% python3 -q
>>> import numpy as np
>>> import numpy.linalg as la
>>> np.set_printoptions(precision=2, suppress=True, linewidth=100, floatmode="fixed")
>>> W0 = np.loadtxt("dump.csv", delimiter=",")
>>> print(W0)
[[-2.00  2.00 -3.00  1.00 -1.00]
 [-2.00 -1.00  1.00  1.00  0.00]
 [-2.00 -1.00  0.00 -1.00  0.00]
 [ 2.00  1.00  3.00  1.00  3.00]]
>>> print(W0.sum(axis=0))
[-4.00  1.00  1.00  2.00  2.00]
>>> print(la.svd(W0, compute_uv=False))
[5.98 3.42 2.66 1.20]
>>> print(W0.shape)
(4, 5)
>>> print(np.count_nonzero(W0))
17
>>> print(round(la.norm(W0), 2))
7.48
>>> print(W0.mean(axis=0))
[-1.00  0.25  0.25  0.50  0.50]
>>> print(W0 - W0[0])
[[ 0.00  0.00  0.00  0.00  0.00]
 [ 0.00 -3.00  4.00  0.00  1.00]
 [ 0.00 -3.00  3.00 -2.00  1.00]
 [ 4.00 -1.00  6.00  0.00  4.00]]
>>> r0, v = W0[0], W0[1]
>>> print(r0 @ r0)
19.0
>>> print(r0 @ v)
0.0
>>> pr = (r0 @ v) / (r0 @ r0) * r0
>>> print(round(la.norm(r0 + v) ** 2 + la.norm(r0 - v) ** 2, 2))
52.0
>>> print(pr)
[-0.00  0.00 -0.00  0.00 -0.00]
>>> print(v - pr)
[-2.00 -1.00  1.00  1.00  0.00]
>>> rng = np.random.default_rng(733)
>>> B = W0 + rng.integers(-2, 3, (4, 3)) @ rng.integers(-2, 3, (3, 5))
>>> print(B)
[[-8.00  2.00 -5.00  7.00 -1.00]
 [-2.00 -1.00  2.00  4.00  0.00]
 [-4.00 -3.00  3.00  2.00  0.00]
 [ 4.00  0.00  5.00 -2.00  3.00]]
>>> print(np.round(la.svd(B - W0, compute_uv=False), 2) + 0)
[10.19  4.66  2.09  0.00]
>>> print(np.abs(B - W0).sum(axis=1))
[14.00  4.00 10.00  8.00]
>>> r0 = np.array([0, 0])
>>> print(np.cross(W0[2, :3], W0[1, :3]))
[-1.00  2.00  0.00]
>>> J = np.array([[0, 1, 0, 0, 0, 0],
...     [1, 4, 0, 0, 0, 0],
...     [1, 0, 0, 0, 0, 0],
...     [0, 0, 0, 1, 0, 0],
...     [0, 0, 1, 4, 0, 0],
...     [0, 0, 1, 0, 0, 0],
...     [0, 0, 0, 0, 0, 1],
...     [0, 0, 0, 0, 1, 4],
...     [0, 0, 0, 0, 1, 0]])
>>> B = np.c_[J[:, :1] @ np.array([[0]]), np.array([1, 2, 3, 2, 0, 0, 2, 2, 1])]
>>> print(B)
[[0 1]
 [0 2]
 [0 3]
 [0 2]
 [0 0]
 [0 0]
 [0 2]
 [0 2]
 [0 1]]
>>> print(la.lstsq(J, B[:, 0])[0])
[0.00 0.00 0.00 0.00 0.00 0.00]
>>> print(la.matrix_rank(B))
1
>>> print(la.norm(la.qr(J)[0].T @ B, axis=0) ** 2 / ((B ** 2).sum(axis=0) + 1e-12))
[0.00 0.72]
>>> print(la.norm(B - J @ la.lstsq(J, B)[0], axis=0))
[0.00 2.77]
>>> print(la.matrix_rank(np.c_[J, B]))
7
>>> print(B[:, 0] @ B[:, 1])
0
>>> print(B.T @ B)
[[ 0  0]
 [ 0 27]]
>>> print(la.norm(B, axis=0))
[0.00 5.20]
>>> U, sigma, Vt = la.svd(J, full_matrices=False)
>>> print(np.round(U.T @ U, 2) + 0)
[[1.00 0.00 0.00 0.00 0.00 0.00]
 [0.00 1.00 0.00 0.00 0.00 0.00]
 [0.00 0.00 1.00 0.00 0.00 0.00]
 [0.00 0.00 0.00 1.00 0.00 0.00]
 [0.00 0.00 0.00 0.00 1.00 0.00]
 [0.00 0.00 0.00 0.00 0.00 1.00]]
>>> B = J + rng.integers(-2, 3, (9, 3)) @ rng.integers(-2, 3, (3, 6))
>>> print(B)
[[-1  4 -3 -6 -4 -4]
 [ 2 -1  5  4  6  2]
 [ 1 -2  2 -2  2 -2]
 [ 2 -2  2  5  4  0]
 [ 1  1  0  0  0 -6]
 [-2  2 -1  0 -4  4]
 [ 2 -2  2  4  4  1]
 [ 2  2 -2 -4  1 -4]
 [-2  4 -4 -6 -5 -2]]
>>> print(la.matrix_rank(B - J, tol=1e-8))
3
>>> print(np.abs(B - J).sum(axis=1))
[21 23 10 14 13 14 14 18 24]
>>> hat = J @ la.solve(J.T @ J, J.T)
>>> print(np.diag(hat))
[0.11 0.94 0.94 0.11 0.94 0.94 0.11 0.94 0.94]
>>> print(la.matrix_rank(np.eye(9) - hat))
3
>>> print(hat @ J[:, 2])
[0.00 0.00 0.00 0.00 1.00 1.00 0.00 0.00 0.00]
>>> print(np.allclose(hat @ hat, hat))
True
>>> print(hat)
[[ 0.11  0.22 -0.22  0.00  0.00  0.00  0.00  0.00  0.00]
 [ 0.22  0.94  0.06  0.00  0.00  0.00  0.00  0.00  0.00]
 [-0.22  0.06  0.94  0.00  0.00  0.00  0.00  0.00  0.00]
 [ 0.00  0.00  0.00  0.11  0.22 -0.22  0.00  0.00  0.00]
 [ 0.00  0.00  0.00  0.22  0.94  0.06  0.00  0.00  0.00]
 [ 0.00  0.00  0.00 -0.22  0.06  0.94  0.00  0.00  0.00]
 [ 0.00  0.00  0.00  0.00  0.00  0.00  0.11  0.22 -0.22]
 [ 0.00  0.00  0.00  0.00  0.00  0.00  0.22  0.94  0.06]
 [ 0.00  0.00  0.00  0.00  0.00  0.00 -0.22  0.06  0.94]]
>>> print(np.trace(hat))
6.0
>>> M = np.load("block9.npy")
>>> print(M)
[[ 0  3 -3  4 -2]
 [-3  0  2 -5 -5]
 [ 3 -2  0  3 -2]
 [-4  5 -3  0  0]
 [ 2  5  2  0  0]]
>>> # rows and columns are dependent
>>> vec = np.array([3, 2, 4, 1, 5])
>>> print(vec @ M @ vec)
0
>>> print(round(la.det(M), 2))
0.0
>>> Q = la.solve(np.eye(5) - M, np.eye(5) + M)
>>> print(np.round(Q @ Q.T, 2) + 0)
[[1.00 0.00 0.00 0.00 0.00]
 [0.00 1.00 0.00 0.00 0.00]
 [0.00 0.00 1.00 0.00 0.00]
 [0.00 0.00 0.00 1.00 0.00]
 [0.00 0.00 0.00 0.00 1.00]]
>>> vec = np.array([-3, 2, 3, -3, 3, -1])
>>> rhs = J @ vec
>>> print(la.lstsq(J, rhs)[0])
[-3.00  2.00  3.00 -3.00  3.00 -1.00]
>>> print(rhs)
[ 2  5 -3 -3 -9  3 -1 -1  3]
>>> try:
...     la.solve(J, rhs)
... except la.LinAlgError as e:
...     print(repr(e))
... 
LinAlgError('Last 2 dimensions of the array must be square')
>>> rhs = rhs + 0.02 * rng.normal(size=9)
>>> print(rhs)
[ 2.00  4.98 -3.03 -3.00 -8.99  3.00 -1.01 -1.01  2.99]
>>> beta, *_ = la.lstsq(J, rhs)
>>> print(beta.round())
[-3.00  2.00  3.00 -3.00  3.00 -1.00]
>>> print(beta)
[-3.03  2.00  3.00 -3.00  2.99 -1.00]
>>> print([round(float(x), 2) for x in la.svd(M, compute_uv=False)[:3]])
[8.77, 8.77, 5.3]
>>> print(np.round(la.norm(M, 2) / la.norm(M), 2))
0.61
>>> print(la.cond(M) > 100)
True
>>> print(la.matrix_rank(M, rtol=0.1))
4
>>> print(np.argsort(-la.norm(M, axis=0).round(6), kind="stable")[:3])
[1 3 0]
>>> U, sigma, Vt = la.svd(M)
>>> print(sigma.round(2) + 0)
[8.77 8.77 5.30 5.30 0.00]
>>> B = U[:, :4] @ np.diag(sigma[:4]) @ Vt[:4]
>>> print(B.round(2) + 0)
[[ 0.00  3.00 -3.00  4.00 -2.00]
 [-3.00  0.00  2.00 -5.00 -5.00]
 [ 3.00 -2.00  0.00  3.00 -2.00]
 [-4.00  5.00 -3.00  0.00  0.00]
 [ 2.00  5.00  2.00  0.00  0.00]]
>>> print(round(float(la.norm(M - B) / la.norm(M)), 2))
0.0
>>> print(la.matrix_rank(B))
4
>>> print(np.round(la.norm(M - B, 2), 2), np.round(sigma[4], 2))
0.0 0.0
>>> U, sigma, Vt = la.svd(M)
>>> evecs = Vt[:(sigma > 1e-8).sum()]
>>> vec = M[0] + -3 * M[2] + rng.integers(2) * np.eye(5)[0]
>>> print(vec)
[-9.00  9.00 -3.00 -5.00  4.00]
>>> print(np.allclose(evecs.T @ evecs @ vec, vec))
True
>>> B = np.array([[0, -1], [1, 1]])
>>> C = np.array([[3]])
>>> A = np.block([[B, np.array([[-2], [-3]])], [np.zeros((1, 2)), C]])
>>> print(A)
[[ 0.00 -1.00 -2.00]
 [ 1.00  1.00 -3.00]
 [ 0.00  0.00  3.00]]
>>> # column 2 is much longer than the rest
>>> print(np.trace(A))
4.0
>>> assert A == A.T
Traceback (most recent call last):
  File "<python-input-91>", line 1, in <module>
    assert A == A.T
           ^^^^^^^^
ValueError: The truth value of an array with more than one element is ambiguous. Use a.any() or a.all()
>>> print(round(la.det(A), 2))
3.0
>>> print(A @ A)
[[ -1.00  -1.00  -3.00]
 [  1.00   0.00 -14.00]
 [  0.00   0.00   9.00]]
>>> w1 = np.array([[4, 5, 2], [4, 5, 2], [5, 0, 5], [2, 1, 3], [4, 4, 0]])
>>> beta = np.array([1, -3, -3])
>>> hid = np.maximum(W0 @ w1 + beta, 0)
>>> print((hid > 0).mean(axis=0))
[0.25 0.25 0.25]
>>> print((hid > 0).astype(int))
[[0 0 0]
 [0 0 0]
 [0 0 0]
 [1 1 1]]
>>> print(hid)
[[ 0.00  0.00  0.00]
 [ 0.00  0.00  0.00]
 [ 0.00  0.00  0.00]
 [42.00 25.00 21.00]]
>>> C = np.array([[9, -8, -3], [9, -3, -9], [1, -7, 8]])
>>> print(hid @ C)
[[   0.00    0.00    0.00]
 [   0.00    0.00    0.00]
 [   0.00    0.00    0.00]
 [ 624.00 -558.00 -183.00]]
>>> print(w1 @ C)
[[ 83 -61 -41]
 [ 83 -61 -41]
 [ 50 -75  25]
 [ 30 -40   9]
 [ 72 -44 -48]]
>>> print((hid @ C).round(6).argmax(axis=1))
[0 0 0 0]
>>> print(la.matrix_rank(hid, rtol=0.1))
1
>>> print([round(float(x), 2) for x in la.svd(hid, compute_uv=False)[:3]])
[53.2, 0.0, 0.0]
>>> print(round(la.norm(hid, 2) / la.norm(hid), 2))
1.0
>>> print(la.cond(hid) > 100)
True
>>> E = np.load("m.npy")
>>> print(E)
[[ 0 -3 -3]
 [ 0  0 -2]
 [ 0  0  0]]
>>> print(M @ M)
[[-38  16 -10 -24  -9]
 [ 16 -63  14  -6   2]
 [-10  14 -26  22   4]
 [-24  -6  22 -50 -11]
 [ -9   2   4 -11 -33]]
>>> M.inv()
Traceback (most recent call last):
  File "<python-input-111>", line 1, in <module>
    M.inv()
    ^^^^^
AttributeError: 'numpy.ndarray' object has no attribute 'inv'
>>> assert M == M.T
Traceback (most recent call last):
  File "<python-input-112>", line 1, in <module>
    assert M == M.T
           ^^^^^^^^
ValueError: The truth value of an array with more than one element is ambiguous. Use a.any() or a.all()
>>> print(np.round(np.sort(np.abs(la.eigvals(M))), 2) + 0)
[0.00 5.30 5.30 8.77 8.77]
>>> print(np.allclose(M, M.T))
False
>>> print(np.allclose(M @ M.T, M.T @ M))
True
>>> la.determinant(M)
Traceback (most recent call last):
  File "<python-input-116>", line 1, in <module>
    la.determinant(M)
    ^^^^^^^^^^^^^^
AttributeError: module 'numpy.linalg' has no attribute 'determinant'
>>> print(la.matrix_power(M, 2))
[[-38  16 -10 -24  -9]
 [ 16 -63  14  -6   2]
 [-10  14 -26  22   4]
 [-24  -6  22 -50 -11]
 [ -9   2   4 -11 -33]]
>>> print(np.trace(M))
0
>>> print(la.matrix_rank(E, rtol=0.1))
2
>>> print(la.cond(E) > 100)
True
>>> def softmax(z):
...     e = np.exp(z - z.max(axis=-1, keepdims=True))
...     return e / e.sum(axis=-1, keepdims=True)
... 
>>> print(softmax(E).sum(axis=1))
[1.00 1.00 1.00]
>>> print(softmax(E[1] + 3))
[0.47 0.47 0.06]
>>> print(softmax(E[1]))
[0.47 0.47 0.06]
>>> scores = E @ E.T / np.sqrt(3)
>>> print(np.round(softmax(scores), 2) + 0)
[[1.00 0.00 0.00]
 [0.74 0.23 0.02]
 [0.33 0.33 0.33]]
>>> print(softmax(scores + np.triu(np.full(scores.shape, -np.inf), 1)))
[[1.00 0.00 0.00]
 [0.76 0.24 0.00]
 [0.33 0.33 0.33]]
>>> print(np.round(E @ la.pinv(E) @ E, 2) + 0)
[[ 0.00 -3.00 -3.00]
 [ 0.00  0.00 -2.00]
 [ 0.00  0.00  0.00]]
>>> print(la.lstsq(E[:-1].T, E[-1])[2])
2
>>> print(np.allclose(E[:-1].T @ la.lstsq(E[:-1].T, E[-1])[0], E[-1]))
True
>>> C = np.array([[1.2, -0.8, -1.6]])
>>> arr = np.array([[3],
...     [0],
...     [0],
...     [2],
...     [1],
...     [1],
...     [3],
...     [3],
...     [2],
...     [2],
...     [1],
...     [2],
...     [0],
...     [0],
...     [3],
...     [3],
...     [1],
...     [1],
...     [0],
...     [0],
...     [3],
...     [2]]) @ C + 0.3 * rng.normal(size=(22, 3))
>>> print(arr)
[[ 3.26 -2.61 -4.97]
 [-0.05  0.01 -0.19]
 [ 0.16  0.60 -0.26]
 [ 2.78 -1.84 -3.20]
 [ 1.54 -0.15 -1.91]
 [ 1.00 -0.42 -1.10]
 [ 3.11 -2.96 -4.84]
 [ 3.12 -2.27 -4.41]
 [ 1.55 -1.90 -3.01]
 [ 2.37 -1.44 -2.79]
 [ 1.09 -0.62 -1.76]
 [ 2.79 -2.11 -3.02]
 [-0.95 -0.08 -0.11]
 [ 0.21  0.16 -0.23]
 [ 3.58 -2.19 -4.71]
 [ 2.99 -2.85 -4.49]
 [ 1.21 -0.64 -1.55]
 [ 0.79 -0.87 -1.81]
 [-0.42 -0.19 -0.20]
 [-0.01  0.19  0.07]
 [ 4.02 -2.61 -4.99]
 [ 2.38 -1.63 -3.25]]
>>> B = np.c_[arr[:, :2] @ np.array([[-5, 6], [-4, 2]]), np.array([3, 2, 3, 1, -2, 0, 0, 3, 0, 0, 0, 1, -2, -3, -3, 1, 2, 1, 3, 2, -1, -3])]
>>> print(B)
[[-5.85 14.35  3.00]
 [ 0.20 -0.27  2.00]
 [-3.18  2.15  3.00]
 [-6.57 13.03  1.00]
 [-7.09  8.92 -2.00]
 [-3.32  5.16  0.00]
 [-3.72 12.76  0.00]
 [-6.54 14.20  3.00]
 [-0.14  5.50  0.00]
 [-6.08 11.32  0.00]
 [-2.97  5.31  0.00]
 [-5.50 12.50  1.00]
 [ 5.03 -5.83 -2.00]
 [-1.70  1.60 -3.00]
 [-9.15 17.12 -3.00]
 [-3.57 12.26  1.00]
 [-3.46  5.95  2.00]
 [-0.46  3.00  1.00]
 [ 2.86 -2.90  3.00]
 [-0.69  0.31  2.00]
 [-9.67 18.91 -1.00]
 [-5.37 11.01 -3.00]]
>>> print(la.matrix_rank(B))
3
>>> print(np.round(la.norm(B - arr @ la.lstsq(arr, B)[0], axis=0), 2) + 0)
[0.00 0.00 9.22]
>>> print(la.norm(la.qr(arr)[0].T @ B, axis=0) ** 2 / ((B ** 2).sum(axis=0) + 1e-12))
[1.00 1.00 0.03]
>>> print(np.round(la.lstsq(arr, B[:, 0])[0], 2) + 0)
[-5.00 -4.00  0.00]
>>> print(la.matrix_rank(np.c_[arr, B]))
4
>>> C2 = np.cov(arr, rowvar=False)
>>> print(C2.shape)
(3, 3)
>>> print(np.polyfit(arr[:, 0], arr[:, 2], 1))
[-1.20 -0.40]
>>> print(np.argsort(-arr.std(axis=0).round(6), kind="stable"))
[2 0 1]
>>> print(np.corrcoef(arr.T))
[[ 1.00 -0.91 -0.96]
 [-0.91  1.00  0.96]
 [-0.96  0.96  1.00]]
>>> print(np.median(arr, axis=0))
[ 1.54 -1.16 -2.35]
>>> r0 = np.array([2, -1, 1])
>>> print(np.convolve(arr[9], r0))
[ 4.73 -5.24 -1.77  1.35 -2.79]
>>> print(np.cross(arr[9, :3], arr[4, :3]))
[2.34 0.24 1.86]
>>> m1 = np.array([[0, -4, -4], [0, 0, 2], [0, 0, 0]])
>>> print(np.trace(m1))
0
>>> assert m1 == m1.T
Traceback (most recent call last):
  File "<python-input-152>", line 1, in <module>
    assert m1 == m1.T
           ^^^^^^^^^^
ValueError: The truth value of an array with more than one element is ambiguous. Use a.any() or a.all()
>>> print(np.allclose(m1 @ m1.T, m1.T @ m1))
False
>>> m1.inv()
Traceback (most recent call last):
  File "<python-input-154>", line 1, in <module>
    m1.inv()
    ^^^^^^
AttributeError: 'numpy.ndarray' object has no attribute 'inv'
>>> print(np.sort(np.abs(la.eigvals(m1))))
[0.00 0.00 0.00]
>>> print(m1 @ m1)
[[ 0  0 -8]
 [ 0  0  0]
 [ 0  0  0]]
